>>> import numpy as np
>>> import numpy.linalg as la
>>> np.set_printoptions(precision=2, suppress=True, linewidth=140, floatmode="fixed")
>>> rd = lambda a: np.round(a, 2) + 0
>>> J = np.array([[1, 0, 0], [0, 1, 0], [1, 0, 1]])
>>> # triangular: eigenvalues sit on the diagonal
>>> vals, evecs = la.eig(J)
>>> print(rd(np.sort(la.eigvals(J @ J))))
[1.00 1.00 1.00]
>>> print(vals)
[1.00 1.00 1.00]
>>> print(np.prod(vals))
1.0
>>> print(rd(np.sort(la.eigvals(J).real)))
[1.00 1.00 1.00]
>>> print((J != 0).astype(int))
[[1 0 0]
 [0 1 0]
 [1 0 1]]
>>> print((la.matrix_power((J != 0) + (J.T != 0) + np.eye(3), 3) > 0).astype(int))
[[1 0 1]
 [0 1 0]
 [1 0 1]]
>>> proj = np.triu(np.array([[0, 0, 2], [2, 2, 0], [1, 2, 1]]), 1) + np.eye(3)
>>> M2 = proj @ J @ la.inv(proj)
>>> print(M2)
[[ 3.00  0.00 -4.00]
 [ 0.00  1.00  0.00]
 [ 1.00  0.00 -1.00]]
>>> print(np.trace(M2), np.trace(J))
3.0 3
>>> print(la.matrix_rank(M2))
3
>>> print(np.poly(M2))
[ 1.00 -3.00  3.00 -1.00]
>>> print(rd(la.det(M2)))
1.0
>>> print(rd(la.det(J[::-1])))
-1.0
>>> print(rd(la.eigvals(J).sum().real))
3.0
>>> print(np.einsum("ij,ji->", J, J))
3
>>> print(rd(la.det(J.T)))
1.0
>>> W0 = np.loadtxt("dump.csv", delimiter=",")
>>> print(W0)
[[-1.00 -2.00  0.00  0.00 -2.00]
 [-2.00 -1.00  0.00  0.00 -2.00]
 [ 0.00  0.00 -1.00 -2.00  0.00]
 [ 0.00  0.00 -2.00 -1.00  0.00]
 [-2.00 -2.00  0.00  0.00 -1.00]]
>>> # 2 groups of indices that never mix
>>> vals, evecs = la.eigh(W0)
>>> vec = np.array([0, 8, 8, 8, 0])
>>> print(np.abs(W0).sum(axis=1).max(), np.abs(vals).max())
5.0 5.0
>>> print(rd(la.eigvalsh(W0[1:, 1:])))
[-3.00 -3.00  1.00  1.00]
>>> print(vec @ W0 @ vec)
-448.0
>>> print(rd(vec @ W0 @ vec / (vec @ vec)), vals[0], vals[-1])
-2.33 -5.0 1.0
>>> M2 = la.inv(W0)
>>> print(rd(la.cond(W0)))
5.0
>>> print(rd(la.det(W0) * la.det(M2)))
1.0
>>> print(rd(la.slogdet(W0)[0]))
1.0
>>> print(rd(M2))
[[ 0.60 -0.40  0.00  0.00 -0.40]
 [-0.40  0.60  0.00  0.00 -0.40]
 [ 0.00  0.00  0.33 -0.67  0.00]
 [ 0.00  0.00 -0.67  0.33  0.00]
 [-0.40 -0.40  0.00  0.00  0.60]]
>>> X = np.load("sample4.npy")
>>> print(X)
[[-2  0 -2  0 -2  0]
 [-1  0 -1  0 -1  0]
 [ 2  0  2  0  2  0]
 [-2  0 -2  0 -2  0]
 [-1  0 -1  0 -1  0]
 [ 2  0  2  0  2  0]]
>>> # row 3 repeats row 0
>>> T = np.stack([J, 2 * J, J[::-1]])
>>> print(T.shape)
(3, 3, 3)
>>> print(la.matrix_rank(T.reshape(3, -1)))
2
>>> print(rd(la.det(T)))
[ 1.00  8.00 -1.00]
>>> feats = np.load("run9.npy")
>>> print(feats)
[[ 3.00 -2.00  0.00  0.00  0.00]
 [-2.00  3.00 -2.00  0.00  0.00]
 [ 0.00 -2.00  3.00 -2.00  0.00]
 [ 0.00  0.00 -2.00 -2.00 -2.00]
 [ 0.00  0.00  0.00 -2.00  0.00]]
>>> # symmetric, so the eigenvalues are real
>>> vals, evecs = la.eig(W0)
>>> print(rd(np.prod(vals)))
15.0
>>> print(rd(np.sort(la.eigvals(la.inv(W0)))))
[-0.33 -0.20  1.00  1.00  1.00]
>>> M2 = feats / la.norm(feats, axis=1, keepdims=True)
>>> cov = M2 @ M2.T
>>> print(rd(cov[1]))
[-0.81  1.00 -0.71  0.28  0.00]
>>> print(rd(cov))
[[ 1.00 -0.81  0.27  0.00  0.00]
 [-0.81  1.00 -0.71  0.28  0.00]
 [ 0.27 -0.71  1.00 -0.14  0.49]
 [ 0.00  0.28 -0.14  1.00  0.58]
 [ 0.00  0.00  0.49  0.58  1.00]]
>>> print(np.degrees(np.arccos(np.clip(cov[1, 4], -1, 1))))
90.0
